% ipython --no-banner

In [1]: import numpy as np

In [2]: np.set_printoptions(precision=3, suppress=True, linewidth=160)

In [3]: K = np.load("out2.npy")

In [4]: K
Out[4]: 
array([[ 0.608,  0.253,  0.418],
       [ 0.253,  0.837, -0.269],
       [ 0.418, -0.269,  0.555]])

In [5]: K @ K
Out[5]: 
array([[ 0.608,  0.253,  0.418],
       [ 0.253,  0.837, -0.269],
       [ 0.418, -0.269,  0.555]])

In [6]: np.linalg.matrix_power(K, 3)
Out[6]: 
array([[ 0.608,  0.253,  0.418],
       [ 0.253,  0.837, -0.269],
       [ 0.418, -0.269,  0.555]])

In [7]: assert K == K.T
ValueError: The truth value of an array with more than one element is ambiguous. Use a.any() or a.all()


In [8]: round(float(np.trace(K)), 3)
Out[8]: 2.0

In [9]: E = np.load("data.npy")

In [10]: E
Out[10]: 
array([[2, 1, 2, 1],
       [3, 0, 3, 0],
       [2, 1, 2, 1],
       [3, 0, 3, 0]])

In [11]: Y = np.array([[0, 1], [0, 0]])

In [12]: basis = np.kron(Y, E)

In [13]: basis.shape
Out[13]: (8, 8)

In [14]: Y = E / np.linalg.norm(E, axis=1, keepdims=True)

In [15]: gram = Y @ Y.T

In [16]: np.argwhere(np.triu(np.abs(gram) > 0.95, 1))
Out[16]: 
array([[0, 2],
       [1, 3]])

In [17]: np.round(np.degrees(np.arccos(np.clip(gram[0, 3], -1, 1))), 3)
Out[17]: np.float64(26.565)

In [18]: (np.abs(gram) > 0.9).astype(int)
Out[18]: 
array([[1, 0, 1, 0],
       [0, 1, 0, 1],
       [1, 0, 1, 0],
       [0, 1, 0, 1]])

In [19]: np.abs(np.diag(np.linalg.qr(E)[1])) > 1e-9
Out[19]: array([ True,  True, False, False])

In [20]: np.linalg.lstsq(E[:-1].T, E[-1])[2]
Out[20]: np.int32(2)

In [21]: r = np.linalg.matrix_rank(E)

In [22]: r
Out[22]: np.int64(2)

In [23]: N = np.linalg.svd(E)[2][r:].T

In [24]: np.allclose(E @ N, 0)
Out[24]: True

In [25]: np.linalg.matrix_rank(E.T @ E), np.linalg.matrix_rank(E @ E.T)
Out[25]: (np.int64(2), np.int64(2))

In [26]: [int(np.linalg.matrix_rank(np.delete(E, i, axis=0))) for i in range(4)]
Out[26]: [2, 2, 2, 2]

In [27]: X = np.load("case9.npy")

In [28]: X
Out[28]: 
array([[ -2,  -2,  -2,  -2,  -2],
       [ -2,  -4,  -4,  -4,  -4],
       [ -2,  -4,  -6,  -6,  -6],
       [ -2,  -4,  -6,  -8,  -8],
       [ -2,  -4,  -6,  -8, -10]])

In [29]: x0 = np.array([1, 5, 8, 8, 6])

In [30]: (X @ x0).argmax()
Out[30]: np.int64(0)

In [31]: X @ x0
Out[31]: array([ -56, -110, -154, -182, -194])

In [32]: np.linalg.norm(X @ x0) <= np.linalg.norm(X, 2) * np.linalg.norm(x0) + 1e-9
Out[32]: np.True_

In [33]: X.sum(axis=0)
Out[33]: array([-10, -18, -24, -28, -30])

In [34]: np.abs(X).max()
Out[34]: np.int64(10)

In [35]: np.count_nonzero(X)
Out[35]: np.int64(25)

In [36]: np.unravel_index(np.abs(X).argmax(), X.shape)
Out[36]: (np.int64(4), np.int64(4))

In [37]: vals, evecs = np.linalg.eigh(X)

In [38]: vals
Out[38]: array([-24.687,  -2.897,  -1.166,  -0.707,  -0.543])

In [39]: np.linalg.eigvalsh(X + 4 * np.eye(5))
Out[39]: array([-20.687,   1.103,   2.834,   3.293,   3.457])

In [40]: np.round(evecs.T @ X @ evecs, 3) + 0
Out[40]: 
array([[-24.687,   0.   ,   0.   ,   0.   ,   0.   ],
       [  0.   ,  -2.897,   0.   ,   0.   ,   0.   ],
       [  0.   ,   0.   ,  -1.166,   0.   ,   0.   ],
       [  0.   ,   0.   ,   0.   ,  -0.707,   0.   ],
       [  0.   ,   0.   ,   0.   ,   0.   ,  -0.543]])

In [41]: np.unique(vals.round(6) + 0, return_counts=True)[1]
Out[41]: array([1, 1, 1, 1, 1])

In [42]: np.linalg.svd(X, compute_uv=False)
Out[42]: array([24.687,  2.897,  1.166,  0.707,  0.543])

In [43]: np.round(vals.sum(), 3), np.trace(X)
Out[43]: (np.float64(-30.0), np.int64(-30))

In [44]: np.linalg.eigvalsh(X @ X)
Out[44]: array([  0.295,   0.499,   1.359,   8.395, 609.452])

In [45]: F = np.array([[0.1, 1.1, -0.5, -0.1, 1.6],
    ...:     [0.8, -0.7, 1.2, -1.0, -0.1],
    ...:     [-0.4, -1.3, 0.9, -1.4, 1.1],
    ...:     [1.6, -0.6, 0.3, -1.1, 0.3],
    ...:     [2.0, -0.2, -0.3, -0.3, -1.2]])

In [46]: F
Out[46]: 
array([[ 0.1,  1.1, -0.5, -0.1,  1.6],
       [ 0.8, -0.7,  1.2, -1. , -0.1],
       [-0.4, -1.3,  0.9, -1.4,  1.1],
       [ 1.6, -0.6,  0.3, -1.1,  0.3],
       [ 2. , -0.2, -0.3, -0.3, -1.2]])

In [47]: x0 = np.array([1, 3, 1, 3, 1])

In [48]: rhs = F @ x0

In [49]: beta, lr = np.zeros(5), 1 / np.linalg.norm(F, 2) ** 2

In [50]: for i in range(25):
    ...:     beta -= lr * F.T @ (F @ beta - rhs)
    ...:     if i % 5 == 0: print(i, round(np.linalg.norm(F @ beta - rhs), 3))
    ...: 
0 3.115
5 1.498
10 1.229
15 1.028
20 0.861

In [51]: beta
Out[51]: array([ 0.384,  3.104, -0.29 ,  1.519,  0.42 ])

In [52]: np.round(np.linalg.cond(F), 3)
Out[52]: np.float64(34.405)

In [53]: t = np.radians(15)

In [54]: Rm = np.eye(5)

In [55]: Rm[1, 1] = Rm[2, 2] = np.cos(t)

In [56]: Rm[1, 2], Rm[2, 1] = -np.sin(t), np.sin(t)

In [57]: Rm
Out[57]: 
array([[ 1.   ,  0.   ,  0.   ,  0.   ,  0.   ],
       [ 0.   ,  0.966, -0.259,  0.   ,  0.   ],
       [ 0.   ,  0.259,  0.966,  0.   ,  0.   ],
       [ 0.   ,  0.   ,  0.   ,  1.   ,  0.   ],
       [ 0.   ,  0.   ,  0.   ,  0.   ,  1.   ]])

In [58]: Y = F @ Rm.T

In [59]: np.abs(Y - F).max(axis=0)
Out[59]: array([0.   , 0.287, 0.367, 0.   , 0.   ])

In [60]: x0 = np.array([1, 3, 2, 3, 1])

In [61]: Rm @ (2 * x0)
Out[61]: array([2.   , 4.76 , 5.417, 6.   , 2.   ])

In [62]: Rm @ np.eye(5)[2]
Out[62]: array([ 0.   , -0.259,  0.966,  0.   ,  0.   ])

In [63]: Rm @ np.ones(5)
Out[63]: array([1.   , 0.707, 1.225, 1.   , 1.   ])

In [64]: u, v = F[0], F[3]

In [65]: u @ u
Out[65]: np.float64(4.04)

In [66]: u @ v
Out[66]: np.float64(-0.06)

In [67]: pr = (u @ v) / (u @ u) * u

In [68]: round((v - pr) @ u, 3)
Out[68]: np.float64(0.0)

In [69]: np.linalg.matrix_rank(np.outer(u, v))
Out[69]: np.int64(1)

In [70]: np.outer(u, v)
Out[70]: 
array([[ 0.16, -0.06,  0.03, -0.11,  0.03],
       [ 1.76, -0.66,  0.33, -1.21,  0.33],
       [-0.8 ,  0.3 , -0.15,  0.55, -0.15],
       [-0.16,  0.06, -0.03,  0.11, -0.03],
       [ 2.56, -0.96,  0.48, -1.76,  0.48]])

In [71]: round(np.linalg.norm(u + v) ** 2 + np.linalg.norm(u - v) ** 2, 3)
Out[71]: np.float64(16.7)

In [72]: mat = np.load("x.npy")

In [73]: mat
Out[73]: 
array([[ 28., -40., -15., -45.,  15.],
       [-40.,  67.,  24.,  72., -24.],
       [-15.,  24.,  12.,  27.,  -9.],
       [-45.,  72.,  27.,  84., -27.],
       [ 15., -24.,  -9., -27.,  12.]])

In [74]: np.argsort(-np.linalg.norm(mat, axis=0).round(6), kind="stable")[:3]
Out[74]: array([3, 1, 0])

In [75]: np.abs(np.linalg.svd(mat)[2][-1])
Out[75]: array([0.931, 0.229, 0.086, 0.257, 0.086])

In [76]: np.linalg.matrix_rank(mat, rtol=0.1)
Out[76]: np.int64(1)

In [77]: [round(float(x), 3) for x in np.linalg.svd(mat, compute_uv=False)[:3]]
Out[77]: [191.0, 3.0, 3.0]

In [78]: np.kron(np.eye(2, dtype=int), mat)
Out[78]: 
array([[ 28., -40., -15., -45.,  15.,   0.,  -0.,  -0.,  -0.,   0.],
       [-40.,  67.,  24.,  72., -24.,  -0.,   0.,   0.,   0.,  -0.],
       [-15.,  24.,  12.,  27.,  -9.,  -0.,   0.,   0.,   0.,  -0.],
       [-45.,  72.,  27.,  84., -27.,  -0.,   0.,   0.,   0.,  -0.],
       [ 15., -24.,  -9., -27.,  12.,   0.,  -0.,  -0.,  -0.,   0.],
       [  0.,  -0.,  -0.,  -0.,   0.,  28., -40., -15., -45.,  15.],
       [ -0.,   0.,   0.,   0.,  -0., -40.,  67.,  24.,  72., -24.],
       [ -0.,   0.,   0.,   0.,  -0., -15.,  24.,  12.,  27.,  -9.],
       [ -0.,   0.,   0.,   0.,  -0., -45.,  72.,  27.,  84., -27.],
       [  0.,  -0.,  -0.,  -0.,   0.,  15., -24.,  -9., -27.,  12.]])

In [79]: np.einsum("ii->", mat)
Out[79]: np.float64(203.0)

In [80]: np.poly(mat)
Out[80]: array([     1.,   -203.,   2346., -10422.,  20709., -15471.])

In [81]: vals, evecs = np.linalg.eig(mat)

In [82]: round(np.prod(vals), 3)
Out[82]: np.float64(15471.0)

In [83]: np.round(mat @ evecs[:, 0] - vals[0] * evecs[:, 0], 3) + 0
Out[83]: array([0., 0., 0., 0., 0.])

In [84]: np.sort(np.linalg.eigvals(mat @ mat))
Out[84]: array([    9.,     9.,     9.,     9., 36481.])

In [85]: M = np.load("a.npy")

In [86]: M
Out[86]: 
array([[1, 0, 0, 0, 0, 0],
       [1, 1, 0, 0, 0, 0],
       [2, 1, 1, 0, 0, 0],
       [3, 1, 1, 1, 0, 0],
       [1, 0, 1, 3, 1, 0],
       [3, 1, 3, 1, 1, 1]])

In [87]: Uu, sig = np.linalg.svd(M)
ValueError: too many values to unpack (expected 2)


In [88]: Uu, sig, Vt = np.linalg.svd(M, full_matrices=False)

In [89]: np.round(Vt @ Vt.T, 3) + 0
Out[89]: 
array([[1., 0., 0., 0., 0., 0.],
       [0., 1., 0., 0., 0., 0.],
       [0., 0., 1., 0., 0., 0.],
       [0., 0., 0., 1., 0., 0.],
       [0., 0., 0., 0., 1., 0.],
       [0., 0., 0., 0., 0., 1.]])

In [90]: sig
Out[90]: array([6.611, 2.811, 1.675, 0.679, 0.315, 0.15 ])

In [91]: np.abs(Vt[0])
Out[91]: array([0.733, 0.252, 0.493, 0.345, 0.159, 0.104])

In [92]: (sig > 1e-8).sum()
Out[92]: np.int64(6)

In [93]: np.round(Uu.T @ M @ Vt.T, 3) + 0
Out[93]: 
array([[6.611, 0.   , 0.   , 0.   , 0.   , 0.   ],
       [0.   , 2.811, 0.   , 0.   , 0.   , 0.   ],
       [0.   , 0.   , 1.675, 0.   , 0.   , 0.   ],
       [0.   , 0.   , 0.   , 0.679, 0.   , 0.   ],
       [0.   , 0.   , 0.   , 0.   , 0.315, 0.   ],
       [0.   , 0.   , 0.   , 0.   , 0.   , 0.15 ]])
